% python3 -q
>>> import numpy as np
>>> np.set_printoptions(precision=2, suppress=True, linewidth=160, sign=" ")
>>> tidy = lambda a: np.round(a, 2) + 0
>>> M = np.load("run0.npy")
>>> print(M)
[[ 2 -2 -3  1  3]
 [-3 -1  1  2 -1]
 [ 1  3  3 -3 -3]]
>>> U, sigma, Vt = np.linalg.svd(M)
>>> print(tidy(sigma))
[ 7.58  4.72  0.44]
>>> Y = U[:, :2] @ np.diag(sigma[:2]) @ Vt[:2]
>>> print(np.linalg.matrix_rank(M, rtol=0.05))
3
>>> print(tidy(np.linalg.norm(M - Y, 2)), tidy(sigma[2]))
0.44 0.44
>>> J = np.array([[0.0, -0.4, 2.3, -0.2, -1.2, -0.7],
...     [-1.2, -0.2, -0.1, 2.0, -0.4, -0.3],
...     [-0.9, 1.3, 1.2, 0.2, 1.8, -1.2],
...     [-0.3, 0.7, -0.9, 0.1, -0.4, 0.5]])
>>> J[:, 0] *= 10
>>> print(J)
[[  0.   -0.4   2.3  -0.2  -1.2  -0.7]
 [-12.   -0.2  -0.1   2.   -0.4  -0.3]
 [ -9.    1.3   1.2   0.2   1.8  -1.2]
 [ -3.    0.7  -0.9   0.1  -0.4   0.5]]
>>> # column 0 dominates
>>> U, sigma = np.linalg.svd(J)
Traceback (most recent call last):
  File "<python-input-14>", line 1, in <module>
    U, sigma = np.linalg.svd(J)
    ^^^^^^^^
ValueError: too many values to unpack (expected 2)
>>> U, sigma, Vt = np.linalg.svd(J, full_matrices=False)
>>> print(tidy(np.abs(Vt[0])))
[ 0.99  0.05  0.03  0.11  0.04  0.06]
>>> print(tidy(np.cumsum(sigma ** 2) / np.sum(sigma ** 2)))
[ 0.94  0.97  1.    1.  ]
>>> print(tidy(sigma))
[ 15.45   3.     2.55   1.  ]
>>> print(tidy(U.T @ J @ Vt.T))
[[ 15.45   0.     0.     0.  ]
 [  0.     3.     0.     0.  ]
 [  0.     0.     2.55   0.  ]
 [  0.     0.     0.     1.  ]]
>>> print(tidy(Vt @ Vt.T))
[[ 1.  0.  0.  0.]
 [ 0.  1.  0.  0.]
 [ 0.  0.  1.  0.]
 [ 0.  0.  0.  1.]]
>>> print(J.reshape(2, -1))
[[  0.   -0.4   2.3  -0.2  -1.2  -0.7 -12.   -0.2  -0.1   2.   -0.4  -0.3]
 [ -9.    1.3   1.2   0.2   1.8  -1.2  -3.    0.7  -0.9   0.1  -0.4   0.5]]
>>> t3 = J.reshape(4, 2, -1)
>>> print(np.swapaxes(t3, 1, 2)[2])
[[-9.   0.2]
 [ 1.3  1.8]
 [ 1.2 -1.2]]
>>> print(t3[:, 0])
[[  0.   -0.4   2.3]
 [-12.   -0.2  -0.1]
 [ -9.    1.3   1.2]
 [ -3.    0.7  -0.9]]
>>> print(t3.shape)
(4, 2, 3)
>>> print(tidy(np.einsum("ihd,ihd->ih", t3, t3)))
[[   5.45    1.97]
 [ 144.05    4.25]
 [  84.13    4.72]
 [  10.3     0.42]]
>>> u = np.array([0, 1, 3])
>>> print(tidy(np.cross(J[1, :3], J[3, :3])))
[  0.25 -10.5   -9.  ]
>>> print(tidy(np.correlate(J[1], J[3], "full")))
[-6.    4.7  -1.17 11.82 -9.23 36.16 -1.19  2.03 -6.01  0.99  0.9 ]
>>> print(tidy(np.convolve(J[1], u)))
[  0.  -12.  -36.2  -0.7   1.7   5.6  -1.5  -0.9]
>>> u, g = J[3], J[1]
>>> print(u @ u)
10.72
>>> print(u @ g)
36.16
>>> p = (u @ g) / (u @ u) * u
>>> print(tidy(g - p))
[-1.88 -2.56  2.94  1.66  0.95 -1.99]
>>> print(tidy((g - p) @ u))
0.0
>>> print(tidy(p))
[-10.12   2.36  -3.04   0.34  -1.35   1.69]
>>> print(np.linalg.matrix_rank(np.outer(u, g)))
1
>>> W = np.array([[0, 2], [-1, -1], [3, 2], [1, 1], [-3, -1], [0, -1]])
>>> c = np.array([1, 1])
>>> H = np.maximum(J @ W + c, 0)
>>> print((H > 0).mean(axis=0))
[ 0.5   0.25]
>>> print(np.linalg.matrix_rank(H))
2
>>> C = np.array([[2, 0], [2, 3]])
>>> print(W @ C)
[[ 4  6]
 [-4 -3]
 [10  6]
 [ 4  3]
 [-8 -3]
 [-2 -3]]
>>> print(H @ C)
[[ 38.8  23.1]
 [  8.2   0. ]
 [  0.    0. ]
 [  0.    0. ]]
>>> print((H @ C).round(6).argmax(axis=1))
[ 0  0  0  0]
>>> feats = np.load("dump.npy")
>>> print(feats)
[[ 9.01  9.  ]
 [ 3.07  2.98]]
>>> Q, Rm = np.linalg.qr(feats)
>>> print(tidy(abs(Rm[0, 0])), tidy(np.linalg.norm(feats[:, 0])))
9.52 9.52
>>> print(np.allclose(Rm.T @ Rm, feats.T @ feats))
True
>>> rng = np.random.default_rng(927)
>>> idx = rng.permutation(2)
>>> print(idx)
[ 1  0]
>>> Y = feats[idx][:, idx]
>>> print(np.diag(Y))
[ 2.98  9.01]
>>> print(Y)
[[ 2.98  3.07]
 [ 9.    9.01]]
>>> print(tidy(np.sort(np.abs(np.linalg.eigvals(Y)))))
[  0.06  12.05]
>>> hat = np.triu(np.array([[4, 5], [3, 1]]), 1) + np.eye(2)
>>> Y = hat @ feats @ np.linalg.inv(hat)
>>> print(tidy(np.poly(Y)))
[  1.   -11.99  -0.78]
>>> print(tidy(np.linalg.det(Y)))
-0.78
>>> print(Y)
[[ 24.36 -97.9 ]
 [  3.07 -12.37]]
>>> A = np.loadtxt("x.csv", delimiter=",")
>>> print(A)
[[ 0.47 -0.19  2.18 -0.11  0.05]
 [-0.1  -0.24  1.85 -0.29  0.3 ]
 [ 0.01  0.25  1.74  0.4  -0.34]
 [ 0.53  0.45  2.1   0.33  0.18]
 [-0.71  0.08  2.18 -0.24 -0.01]
 [-0.17  0.16  2.15 -0.12  0.35]
 [-0.5   0.49  2.05 -0.47 -0.27]
 [-0.62  0.43  1.73 -0.23 -0.35]
 [ 0.41  0.2   1.8  -0.38  0.02]
 [ 1.65  0.81  1.83  1.69  3.51]
 [ 1.49  0.77  2.23  1.82  2.99]
 [ 2.22  1.4   2.8   1.53  3.11]
 [ 1.85  0.58  1.34  2.2   2.63]
 [ 2.46  1.37  2.09  2.85  2.72]
 [ 2.18  0.86  1.71  2.31  3.  ]
 [ 1.66  0.82  1.77  1.94  3.3 ]
 [ 2.27  0.97  2.04  2.    2.69]
 [ 1.7   0.95  2.    2.26  2.88]]
>>> x = np.array([1, 4, 2, 0, 3])
>>> rhs = A @ x
>>> print(tidy(np.linalg.lstsq(A, rhs)[0]))
[ 1.  4.  2.  0.  3.]
>>> print(tidy(np.linalg.solve(A.T @ A, A.T @ rhs)))
[ 1.  4.  2.  0.  3.]
>>> print(tidy(np.linalg.pinv(A) @ A))
[[ 1.  0.  0.  0.  0.]
 [ 0.  1.  0.  0.  0.]
 [ 0.  0.  1.  0.  0.]
 [ 0.  0.  0.  1.  0.]
 [ 0.  0.  0.  0.  1.]]
>>> rhs = rhs + 0.3 * rng.normal(size=18)
>>> print(tidy(rhs))
[  3.97   3.3    3.67   6.95   4.12   5.91   5.09   3.16   5.25  19.    18.14  22.48  14.94  20.32  18.34  18.5   18.18  18.4 ]
>>> c, *_ = np.linalg.lstsq(A, rhs)
>>> print(tidy(A.T @ (rhs - A @ c)))
[ 0.  0.  0.  0.  0.]
>>> print(tidy(c))
[ 0.85  3.97  2.02  0.2   2.98]
>>> print(tidy(np.linalg.norm(rhs - A @ c)))
0.89
>>> K = np.array([[0, 4, -2], [-4, 0, -6], [2, 6, 0]])
>>> # antisymmetric, zero diagonal
>>> u = np.array([7, 6, 1])
>>> print(np.cross(K[2, :3], K[1, :3]))
[-36  12  24]
>>> print(np.polyval(u, K[2]))
[  41  289    1]
>>> hat = np.triu(np.array([[0, 2, 2], [1, -1, 1], [2, 0, 0]]), 1) + np.eye(3)
>>> Y = hat @ K @ np.linalg.inv(hat)
>>> print(Y)
[[ -4.  24. -30.]
 [ -2.  10. -12.]
 [  2.   2.  -6.]]
>>> print(tidy(np.poly(Y)))
[  1.   0.  56.   0.]
>>> print(np.linalg.matrix_rank(Y))
2
>>> Y = np.array([[2, -2, 2], [2, 2, 2]])
>>> C = np.kron(Y, K)
>>> print(C.shape)
(6, 9)
>>> print(np.allclose(K[:-1].T @ np.linalg.lstsq(K[:-1].T, K[-1])[0], K[-1]))
True
>>> print(np.unique(K.round(6), axis=0).shape)
(3, 3)
>>> u, g = K[2], K[1]
>>> print(u @ g)
-8
>>> p = (u @ g) / (u @ u) * u
>>> print(tidy(g - p))
[-3.6  1.2 -6. ]
>>> print(tidy((g - p) @ u))
0.0
>>> print(np.outer(u, g))
[[ -8   0 -12]
 [-24   0 -36]
 [  0   0   0]]
>>> mat = np.array([[0, 0, -8], [5, 0, 0], [0, 2, 0]])
>>> t = np.radians(15)
>>> Rm = np.eye(3)
>>> Rm[0, 0] = Rm[2, 2] = np.cos(t)
>>> Rm[0, 2], Rm[2, 0] = -np.sin(t), np.sin(t)
>>> print(tidy(Rm))
[[ 0.97  0.   -0.26]
 [ 0.    1.    0.  ]
 [ 0.26  0.    0.97]]
>>> Y = mat @ Rm.T
>>> print(np.allclose(mat @ mat.T, Y @ Y.T))
True
>>> print(tidy(np.linalg.det(Rm)), tidy(np.trace(Rm)))
1.0 2.93
>>> print(tidy(np.abs(Y - mat).max(axis=0)))
[ 2.07  0.    1.29]
>>> X = np.loadtxt("layer8.csv", delimiter=",")
>>> print(X)
[[ 0.  0.  0.  0. -3.  0.]
 [-3.  0.  0.  0.  0.  0.]
 [ 0.  3.  0.  0.  0.  0.]
 [ 0.  0.  0. -1.  0.  0.]
 [ 0.  0.  0.  0.  0.  0.]
 [ 0.  0. -1.  0.  0.  0.]]
>>> Y = J / np.sqrt((J ** 2).mean(axis=1, keepdims=True))
>>> print(np.linalg.matrix_rank(J - J.mean(axis=1, keepdims=True)))
4
>>> print(np.linalg.matrix_rank(Y) == np.linalg.matrix_rank(J))
True
>>> U, sigma, Vt = np.linalg.svd(X)
>>> evecs = Vt[:(sigma > 1e-8).sum()]
>>> x = X[3] + -3 * X[4] + rng.integers(2) * np.eye(6)[2]
>>> print(x)
[ 0.  0.  1. -1.  0.  0.]
>>> print(np.linalg.matrix_rank(np.vstack([X, x])))
5
>>> W0 = np.load("a.npy")
>>> print(W0)
[[-0.5   0.2  -0.3   0.    0.39]
 [-0.1   1.5  -0.5   0.7   2.98]
 [-1.   -0.5  -1.    1.2  -0.97]
 [-1.4  -0.9   0.1  -0.1  -1.83]
 [-0.1   0.9  -0.3   1.5   1.8 ]
 [-0.3   1.3  -1.6   0.6   2.62]
 [ 0.1   0.2   0.4  -1.1   0.42]
 [ 3.2   0.3   0.6   0.    0.61]
 [ 0.4   0.9   1.3  -0.4   1.78]
 [ 1.7   0.2   0.2   0.7   0.41]
 [-0.3   0.6   0.   -0.9   1.18]
 [-0.2  -0.4  -0.7  -0.2  -0.82]
 [ 3.1   0.3  -0.8   1.1   0.6 ]
 [ 0.3   0.5   1.2   0.4   0.97]
 [ 0.4   0.    1.1  -0.5   0.01]
 [ 0.7   0.7   1.2  -0.8   1.42]]
>>> Ac = W0 - W0.mean(axis=0)
>>> U, sigma, Vt = np.linalg.svd(Ac, full_matrices=False)
>>> print(tidy(sigma ** 2 / (sigma ** 2).sum()))
[ 0.44  0.31  0.2   0.05  0.  ]
>>> print(np.searchsorted(np.cumsum(sigma ** 2) / (sigma ** 2).sum(), 0.9) + 1)
3
>>> print(tidy((sigma ** 2).sum() ** 2 / (sigma ** 4).sum()))
3.03
>>> U, sigma, Vt = np.linalg.svd(W0)
>>> print(tidy(sigma))
[ 6.8   4.82  3.93  1.99  0.03]
>>> print(np.argmax(sigma[:-1] / (sigma[1:] + 1e-6)) + 1)
4
>>> Y = U[:, :4] @ np.diag(sigma[:4]) @ Vt[:4]
>>> print(tidy(np.linalg.norm(W0 - Y, 2)), tidy(sigma[4]))
0.03 0.03
>>> print(np.linalg.matrix_rank(Y))
4
>>> print(np.linalg.matrix_rank(W0, rtol=0.05))
4
>>> print(tidy(Y))
[[-0.5   0.2  -0.3   0.    0.39]
 [-0.1   1.49 -0.5   0.7   2.98]
 [-1.   -0.49 -1.    1.2  -0.98]
 [-1.4  -0.91  0.1  -0.1  -1.82]
 [-0.1   0.9  -0.3   1.5   1.8 ]
 [-0.3   1.31 -1.6   0.6   2.62]
 [ 0.1   0.21  0.4  -1.1   0.42]
 [ 3.2   0.3   0.6   0.    0.61]
 [ 0.4   0.9   1.3  -0.4   1.78]
 [ 1.7   0.2   0.2   0.7   0.41]
 [-0.3   0.59  0.   -0.9   1.18]
 [-0.2  -0.41 -0.7  -0.2  -0.81]
 [ 3.1   0.29 -0.8   1.1   0.6 ]
 [ 0.3   0.49  1.2   0.4   0.97]
 [ 0.4   0.01  1.1  -0.5   0.01]
 [ 0.7   0.71  1.2  -0.8   1.42]]
>>> idx = W0[:, 4] > np.median(W0[:, 4])
>>> u = W0[idx].mean(axis=0) - W0[~idx].mean(axis=0)
>>> print(np.argsort(-np.abs(u).round(6), kind="stable"))
[ 4  1  2  0  3]
>>> print(tidy(u))
[ 0.2   0.95  0.36  0.    1.89]
>>> print(((W0 - W0.mean(axis=0)) @ u > 0).astype(int))
[ 0  1  0  0  1  1  0  1  1  0  1  0  0  1  0  1]
>>> Y = np.c_[W0[:, :4] @ np.array([[0, 2, 0, 1], [1, 0, 2, 3], [2, 1, 2, 2], [3, 0, 1, 1]]), np.array([-2, 2, -2, -3, 2, 0, -1, 1, -1, 1, 2, 1, 2, 3, 3, 1])]
>>> print(tidy(Y))
[[-0.4 -1.3 -0.2 -0.5 -2. ]
 [ 2.6 -0.7  2.7  4.1  2. ]
 [ 1.1 -3.  -1.8 -3.3 -2. ]
 [-1.  -2.7 -1.7 -4.  -3. ]
 [ 4.8 -0.5  2.7  3.5  2. ]
 [-0.1 -2.2  0.   1.   0. ]
 [-2.3  0.6  0.1  0.4 -1. ]
 [ 1.5  7.   1.8  5.3  1. ]
 [ 2.3  2.1  4.   5.3 -1. ]
 [ 2.7  3.6  1.5  3.4  1. ]
 [-2.1 -0.6  0.3  0.6  2. ]
 [-2.4 -1.1 -2.4 -3.   1. ]
 [ 2.   5.4  0.1  3.5  2. ]
 [ 4.1  1.8  3.8  4.6  3. ]
 [ 0.7  1.9  1.7  2.1  3. ]
 [ 0.7  2.6  3.   4.4  1. ]]
>>> print(tidy(np.linalg.norm(np.linalg.qr(W0)[0].T @ Y, axis=0) ** 2 / ((Y ** 2).sum(axis=0) + 1e-12)))
[ 1.    1.    1.    1.    0.45]
>>> Ac = W0 - W0.mean(axis=0)
>>> evecs = np.linalg.svd(Ac)[2][:4]
>>> Y = Ac - Ac @ evecs.T @ evecs
>>> print(np.linalg.norm(Y, axis=1).round(6).argmax())
2
>>> print(tidy(np.cov(Ac @ evecs.T, rowvar=False)))
[[ 2.22  0.    0.    0.  ]
 [ 0.    1.55  0.    0.  ]
 [ 0.    0.    1.03  0.  ]
 [ 0.    0.    0.    0.26]]
>>> print(tidy(np.linalg.norm(Y) / np.linalg.norm(Ac)))
0.0
